% ipython --no-banner

In [1]: import numpy as np

In [2]: np.set_printoptions(precision=2, suppress=True, linewidth=100)

In [3]: J = np.tril(np.array([[0, 0, -1, -1], [0, 1, 0, 2], [1, -2, 0, 1], [2, 0, 1, -1]]), -1) + np.eye(4, dtype=int)

In [4]: J
Out[4]: 
array([[ 1,  0,  0,  0],
       [ 0,  1,  0,  0],
       [ 1, -2,  1,  0],
       [ 2,  0,  1,  1]])

In [5]: w, V = np.linalg.eig(J)

In [6]: np.sort(np.linalg.eigvals(J.T))
Out[6]: array([1., 1., 1., 1.])

In [7]: w
Out[7]: array([1., 1., 1., 1.])

In [8]: O, V = np.linalg.qr(J[:, :2])[0], np.linalg.qr(J[:, 2:])[0]

In [9]: s = np.linalg.svd(O.T @ V, compute_uv=False)

In [10]: (s > 0.9).sum()
Out[10]: np.int64(1)

In [11]: round(float(np.linalg.norm(O @ O.T - V @ V.T, 2)), 2)
Out[11]: 0.54

In [12]: u = np.array([1, 2, 0, 2])

In [13]: Y = J + np.outer(u, np.eye(4)[0])

In [14]: np.linalg.matrix_rank(Y - J)
Out[14]: np.int64(1)

In [15]: np.linalg.matrix_rank(np.linalg.inv(Y) - np.linalg.inv(J), tol=1e-8)
Out[15]: np.int64(1)

In [16]: Uu, s, VT = np.linalg.svd(J, full_matrices=False)

In [17]: s
Out[17]: array([3.12, 1.97, 0.55, 0.3 ])

In [18]: np.abs(VT[0])
Out[18]: array([0.72, 0.49, 0.43, 0.22])

In [19]: np.abs(Uu[:, 0]).round(6).argmax()
Out[19]: np.int64(2)

In [20]: Uu.shape, s.shape, VT.shape
Out[20]: ((4, 4), (4,), (4, 4))

In [21]: round(float(np.linalg.norm(J, 2)), 2)
Out[21]: 3.12

In [22]: round(np.linalg.norm(J, "nuc"), 2)
Out[22]: np.float64(5.93)

In [23]: np.linalg.norm(J, axis=1).argmax()
Out[23]: np.int64(2)

In [24]: np.round(np.linalg.norm(J[3], 1), 2), round(float(np.linalg.norm(J[3], np.inf)), 2)
Out[24]: (np.float64(4.0), 2.0)

In [25]: K = np.array([[3, 1, 3, 1, 3, 1],
    ...:     [3, 0, 3, 0, 3, 0],
    ...:     [1, 3, 1, 3, 1, 3],
    ...:     [3, 1, 3, 1, 3, 1],
    ...:     [3, 0, 3, 0, 3, 0],
    ...:     [1, 3, 1, 3, 1, 3]])

In [26]: rk = np.linalg.matrix_rank(K)

In [27]: rk
Out[27]: np.int64(2)

In [28]: null = np.linalg.svd(K)[2][rk:].T

In [29]: np.round(null @ null.T, 2) + 0
Out[29]: 
array([[ 0.67,  0.  , -0.33,  0.  , -0.33,  0.  ],
       [ 0.  ,  0.67,  0.  , -0.33,  0.  , -0.33],
       [-0.33,  0.  ,  0.67,  0.  , -0.33,  0.  ],
       [ 0.  , -0.33,  0.  ,  0.67,  0.  , -0.33],
       [-0.33,  0.  , -0.33,  0.  ,  0.67,  0.  ],
       [ 0.  , -0.33,  0.  , -0.33,  0.  ,  0.67]])

In [30]: [int(np.linalg.matrix_rank(K[:, :j + 1])) for j in range(6)]
Out[30]: [1, 2, 2, 2, 2, 2]

In [31]: [int(np.linalg.matrix_rank(K[:i])) for i in range(1, len(K) + 1)]
Out[31]: [1, 2, 2, 2, 2, 2]

In [32]: rng = np.random.default_rng(6987)

In [33]: z = rng.permutation(6)

In [34]: z
Out[34]: array([2, 4, 3, 1, 5, 0])

In [35]: Y = K[z][:, z]

In [36]: Y
Out[36]: 
array([[1, 1, 3, 3, 3, 1],
       [3, 3, 0, 0, 0, 3],
       [3, 3, 1, 1, 1, 3],
       [3, 3, 0, 0, 0, 3],
       [1, 1, 3, 3, 3, 1],
       [3, 3, 1, 1, 1, 3]])

In [37]: rk = np.linalg.matrix_rank(Y)

In [38]: rk
Out[38]: np.int64(2)

In [39]: null = np.linalg.svd(Y)[2][rk:].T

In [40]: [int(np.linalg.matrix_rank(Y[:, :j + 1])) for j in range(6)]
Out[40]: [1, 1, 2, 2, 2, 2]

In [41]: [int(np.linalg.matrix_rank(np.delete(Y, i, axis=0))) for i in range(6)]
Out[41]: [2, 2, 2, 2, 2, 2]

In [42]: np.allclose(Y @ null, 0)
Out[42]: True

In [43]: np.linalg.matrix_rank(Y.T @ Y), np.linalg.matrix_rank(Y @ Y.T)
Out[43]: (np.int64(2), np.int64(2))

In [44]: np.linalg.matrix_power(K, 2)
Out[44]: 
array([[28, 16, 28, 16, 28, 16],
       [21, 12, 21, 12, 21, 12],
       [28, 16, 28, 16, 28, 16],
       [28, 16, 28, 16, 28, 16],
       [21, 12, 21, 12, 21, 12],
       [28, 16, 28, 16, 28, 16]])

In [45]: round(float(np.linalg.det(K)), 2)
Out[45]: 0.0

In [46]: (K + K.T) / 2
Out[46]: 
array([[3. , 2. , 2. , 2. , 3. , 1. ],
       [2. , 0. , 3. , 0.5, 1.5, 1.5],
       [2. , 3. , 1. , 3. , 2. , 2. ],
       [2. , 0.5, 3. , 1. , 1.5, 2. ],
       [3. , 1.5, 2. , 1.5, 3. , 0.5],
       [1. , 1.5, 2. , 2. , 0.5, 3. ]])

In [47]: np.allclose(K @ K.T, K.T @ K)
Out[47]: False

In [48]: np.round(np.sort(np.abs(np.linalg.eigvals(K))), 2) + 0
Out[48]: array([ 0.,  0.,  0.,  0.,  0., 11.])

In [49]: np.allclose(K, K.T)
Out[49]: False

In [50]: round(np.abs(np.linalg.eigvals(K)).max(), 2)
Out[50]: np.float64(11.0)

In [51]: M = np.load("layer4.npy")

In [52]: M
Out[52]: 
array([[ 1.  ,  0.  ,  0.  ,  0.  ,  0.  ],
       [ 0.  ,  1.  ,  0.  ,  0.  ,  0.  ],
       [ 0.  ,  0.  ,  0.5 , -0.87,  0.  ],
       [ 0.  ,  0.  ,  0.87,  0.5 ,  0.  ],
       [ 0.  ,  0.  ,  0.  ,  0.  ,  1.  ]])

In [53]: x0 = np.array([3, 0, 9, 6, 9])

In [54]: 5 - np.linalg.matrix_rank(M - np.eye(5), tol=1e-8)
Out[54]: np.int64(3)

In [55]: np.abs(np.linalg.eigvals(M))
Out[55]: array([1., 1., 1., 1., 1.])

In [56]: [p for p in range(1, 25) if np.allclose(np.linalg.matrix_power(M, p), np.eye(5))]
Out[56]: [6, 12, 18, 24]

In [57]: arr = np.load("block4.npy")

In [58]: arr
Out[58]: 
array([[1, 2, 2, 2],
       [2, 1, 2, 2],
       [2, 2, 1, 2],
       [2, 2, 2, 1]])

In [59]: w, V = np.linalg.eigh(arr)

In [60]: x0 = np.array([2, 9, 9, 4])

In [61]: x0 @ arr @ x0
Out[61]: np.int64(970)

In [62]: (np.sign(V[:, -1].round(6)) == np.sign(V[0, -1].round(6))).astype(int)
Out[62]: array([1, 1, 1, 1])

In [63]: np.abs(arr).sum(axis=1).max(), np.abs(w).max()
Out[63]: (np.int64(7), np.float64(7.0))

In [64]: np.round(np.linalg.eigvalsh(arr).min(), 2)
Out[64]: np.float64(-1.0)

In [65]: np.all(np.linalg.eigvalsh(arr) > 0)
Out[65]: np.False_

In [66]: [round(float(np.linalg.det(arr[:i, :i])), 2) + 0 for i in range(1, 5)]
Out[66]: [1.0, -3.0, 5.0, -7.0]

In [67]: O, V = np.linalg.qr(arr[:, :1])[0], np.linalg.qr(arr[:, 1:])[0]

In [68]: s = np.linalg.svd(O.T @ V, compute_uv=False)

In [69]: (s > 0.9).sum()
Out[69]: np.int64(1)

In [70]: np.round(np.linalg.norm(O @ O.T - V @ V.T, 2), 2)
Out[70]: np.float64(1.0)

In [71]: def softmax(z):
    ...:     e = np.exp(z - z.max(axis=-1, keepdims=True))
    ...:     return e / e.sum(axis=-1, keepdims=True)
    ...: 

In [72]: np.round(softmax(10 * arr[0]), 2) + 0
Out[72]: array([0.  , 0.33, 0.33, 0.33])

In [73]: softmax(arr).sum(axis=1)
Out[73]: array([1., 1., 1., 1.])

In [74]: S = arr @ arr.T / np.sqrt(4)

In [75]: softmax(S)
Out[75]: 
array([[0.35, 0.22, 0.22, 0.22],
       [0.22, 0.35, 0.22, 0.22],
       [0.22, 0.22, 0.35, 0.22],
       [0.22, 0.22, 0.22, 0.35]])

In [76]: arr @ np.ones(4)
Out[76]: array([7., 7., 7., 7.])

In [77]: np.allclose(arr @ arr.T, arr.T @ arr)
Out[77]: True

In [78]: A = np.load("sample2.npy")

In [79]: A
Out[79]: 
array([[4., 1., 0., 0., 0.],
       [0., 4., 1., 0., 0.],
       [0., 0., 4., 1., 0.],
       [0., 0., 0., 4., 1.],
       [0., 0., 0., 0., 4.]])

In [80]: (A + A.T) / 2
Out[80]: 
array([[4. , 0.5, 0. , 0. , 0. ],
       [0.5, 4. , 0.5, 0. , 0. ],
       [0. , 0.5, 4. , 0.5, 0. ],
       [0. , 0. , 0.5, 4. , 0.5],
       [0. , 0. , 0. , 0.5, 4. ]])

In [81]: np.allclose(A, A.T)
Out[81]: False

In [82]: np.round(np.abs(np.linalg.eigvals(A)).max(), 2)
Out[82]: np.float64(4.0)

In [83]: np.trace(A)
Out[83]: np.float64(20.0)

In [84]: np.linalg.matrix_power(A, 2)
Out[84]: 
array([[16.,  8.,  1.,  0.,  0.],
       [ 0., 16.,  8.,  1.,  0.],
       [ 0.,  0., 16.,  8.,  1.],
       [ 0.,  0.,  0., 16.,  8.],
       [ 0.,  0.,  0.,  0., 16.]])

In [85]: A @ A
Out[85]: 
array([[16.,  8.,  1.,  0.,  0.],
       [ 0., 16.,  8.,  1.,  0.],
       [ 0.,  0., 16.,  8.,  1.],
       [ 0.,  0.,  0., 16.,  8.],
       [ 0.,  0.,  0.,  0., 16.]])

In [86]: (A - A.T) / 2
Out[86]: 
array([[ 0. ,  0.5,  0. ,  0. ,  0. ],
       [-0.5,  0. ,  0.5,  0. ,  0. ],
       [ 0. , -0.5,  0. ,  0.5,  0. ],
       [ 0. ,  0. , -0.5,  0. ,  0.5],
       [ 0. ,  0. ,  0. , -0.5,  0. ]])

In [87]: mat = np.vander(np.arange(5) - 2, 3, increasing=True)

In [88]: mat
Out[88]: 
array([[ 1, -2,  4],
       [ 1, -1,  1],
       [ 1,  0,  0],
       [ 1,  1,  1],
       [ 1,  2,  4]])

In [89]: w, V = np.linalg.eigh(arr)

In [90]: np.abs(V[:, -1])
Out[90]: array([0.5, 0.5, 0.5, 0.5])

In [91]: np.linalg.eigvalsh(arr + -1 * np.eye(4))
Out[91]: array([-2., -2., -2.,  6.])

In [92]: np.abs(V[:, -1]).round(6).argmax()
Out[92]: np.int64(0)

In [93]: w.sum(), np.trace(arr)
Out[93]: (np.float64(4.0), np.int64(4))

In [94]: u = np.array([-1, -1, -2])

In [95]: np.cross(mat[1, :3], mat[0, :3])
Out[95]: array([-2, -3, -1])

In [96]: np.diff(mat, axis=0)
Out[96]: 
array([[ 0,  1, -3],
       [ 0,  1, -1],
       [ 0,  1,  1],
       [ 0,  1,  3]])

In [97]: mat.mean(axis=0)
Out[97]: array([1., 0., 2.])

In [98]: mat - mat[0]
Out[98]: 
array([[ 0,  0,  0],
       [ 0,  1, -3],
       [ 0,  2, -4],
       [ 0,  3, -3],
       [ 0,  4,  0]])

In [99]: mat.sum(axis=1)
Out[99]: array([3, 1, 1, 3, 7])

In [100]: x0 = np.array([2, 3, 2])

In [101]: target = mat @ x0

In [102]: np.round(np.linalg.pinv(mat) @ mat, 2) + 0
Out[102]: 
array([[1., 0., 0.],
       [0., 1., 0.],
       [0., 0., 1.]])

In [103]: target
Out[103]: array([ 4,  1,  2,  7, 16])

In [104]: np.linalg.solve(mat.T @ mat, mat.T @ target)
Out[104]: array([2., 3., 2.])

In [105]: target = target + 0.05 * rng.normal(size=5)

In [106]: target
Out[106]: array([ 4.01,  1.05,  1.93,  7.03, 16.1 ])

In [107]: c, *_ = np.linalg.lstsq(mat, target)

In [108]: np.round(mat.T @ (target - mat @ c), 2) + 0
Out[108]: array([0., 0., 0.])

In [109]: [round(float(np.linalg.norm(np.linalg.solve(mat.T @ mat + lam * np.eye(3), mat.T @ target))), 2) for lam in (0, 1, 10, 100)]
Out[109]: [4.14, 3.77, 2.5, 0.74]

In [110]: c.round()
Out[110]: array([2., 3., 2.])

In [111]: Y = np.c_[mat[:, :1] @ np.array([[5]]), np.array([-1, -4, -3, 0, -2])]

In [112]: Y
Out[112]: 
array([[ 5, -1],
       [ 5, -4],
       [ 5, -3],
       [ 5,  0],
       [ 5, -2]])

In [113]: np.round(np.linalg.lstsq(mat, Y[:, 0])[0], 2) + 0
Out[113]: array([5., 0., 0.])

In [114]: np.linalg.matrix_rank(Y)
Out[114]: np.int64(2)

In [115]: np.linalg.matrix_rank(np.c_[mat, Y])
Out[115]: np.int64(4)

In [116]: np.linalg.norm(np.linalg.qr(mat)[0].T @ Y, axis=0) ** 2 / ((Y ** 2).sum(axis=0) + 1e-12)
Out[116]: array([1.  , 0.72])

In [117]: W0 = np.loadtxt("out15.csv", delimiter=",")

In [118]: W0
Out[118]: 
array([[  3.86,   8.52,  16.25,   2.99],
       [ -9.67,  10.36,   8.43,   0.93],
       [  3.79, -12.18,  -0.82,   0.26],
       [ 34.12,  -6.63,  -8.33,  -3.91],
       [  9.38,  -8.84, -27.22, -11.82],
       [  5.46,   3.09,  -5.68,  -3.65],
       [ 19.86,  -1.67,  -3.6 ,   1.92],
       [  4.21,   8.69,  13.77,   1.33],
       [-13.41,   5.62,  15.63,   7.76],
       [  3.76,  -0.63,  -1.04,  -0.67],
       [  8.  ,  -7.27, -18.12,  -8.82],
       [  2.08,   0.94,   8.45,   4.49],
       [ 22.65,  -5.67,  -7.96,  -7.75],
       [-13.02,   4.21,   7.15,   2.68]])

In [119]: C2 = W0.T @ W0

In [120]: np.diag(C2)
Out[120]: array([2761.72,  673.82, 2140.55,  409.51])

In [121]: (W0 @ W0.T).shape
Out[121]: (14, 14)

In [122]: round(np.trace(C2), 2), np.round((W0 ** 2).sum(), 2)
Out[122]: (np.float64(5985.61), np.float64(5985.61))

In [123]: np.linalg.eigvalsh(C2)[::-1]
Out[123]: array([4377.24, 1321.81,  241.58,   44.98])

In [124]: np.linalg.svd(W0, compute_uv=False) ** 2
Out[124]: array([4377.24, 1321.81,  241.58,   44.98])

In [125]: np.allclose(C2, C2.T)
Out[125]: True

In [126]: z = W0[:, 1] > np.median(W0[:, 1])

In [127]: u = W0[z].mean(axis=0) - W0[~z].mean(axis=0)

In [128]: ((W0 - W0.mean(axis=0)) @ u > 0).astype(int)
Out[128]: array([1, 1, 0, 0, 0, 0, 0, 1, 1, 1, 0, 1, 0, 1])

In [129]: u
Out[129]: array([-17.44,  12.05,  18.73,   6.76])

In [130]: np.argsort(-np.abs(u).round(6), kind="stable")
Out[130]: array([2, 0, 1, 3])

In [131]: np.round((((W0 - W0.mean(axis=0)) @ u > 0) == z).mean(), 2)
Out[131]: np.float64(0.86)

In [132]: u = np.array([1, 2, 1])

In [133]: data = u[np.abs(np.subtract.outer(np.arange(3), np.arange(3)))]

In [134]: data
Out[134]: 
array([[1, 2, 1],
       [2, 1, 2],
       [1, 2, 1]])

In [135]: Y = data / np.sqrt((data ** 2).mean(axis=1, keepdims=True))

In [136]: np.linalg.matrix_rank(Y) == np.linalg.matrix_rank(data)
Out[136]: np.True_

In [137]: data - data.mean(axis=1, keepdims=True)
Out[137]: 
array([[-0.33,  0.67, -0.33],
       [ 0.33, -0.67,  0.33],
       [-0.33,  0.67, -0.33]])

In [138]: np.linalg.matrix_rank(data - data.mean(axis=1, keepdims=True))
Out[138]: np.int64(1)

In [139]: np.argsort(-np.linalg.norm(data, axis=0).round(6), kind="stable")[:3]
Out[139]: array([1, 0, 2])

In [140]: [round(float(x), 2) for x in np.linalg.svd(data, compute_uv=False)[:3]]
Out[140]: [4.37, 1.37, 0.0]

In [141]: z = rng.permutation(3)

In [142]: z
Out[142]: array([1, 2, 0])

In [143]: Y = data[z][:, z]

In [144]: Y
Out[144]: 
array([[1, 2, 2],
       [2, 1, 1],
       [2, 1, 1]])

In [145]: np.trace(Y)
Out[145]: np.int64(3)

In [146]: np.round(np.sort(np.abs(np.linalg.eigvals(Y))), 2) + 0
Out[146]: array([0.  , 1.37, 4.37])
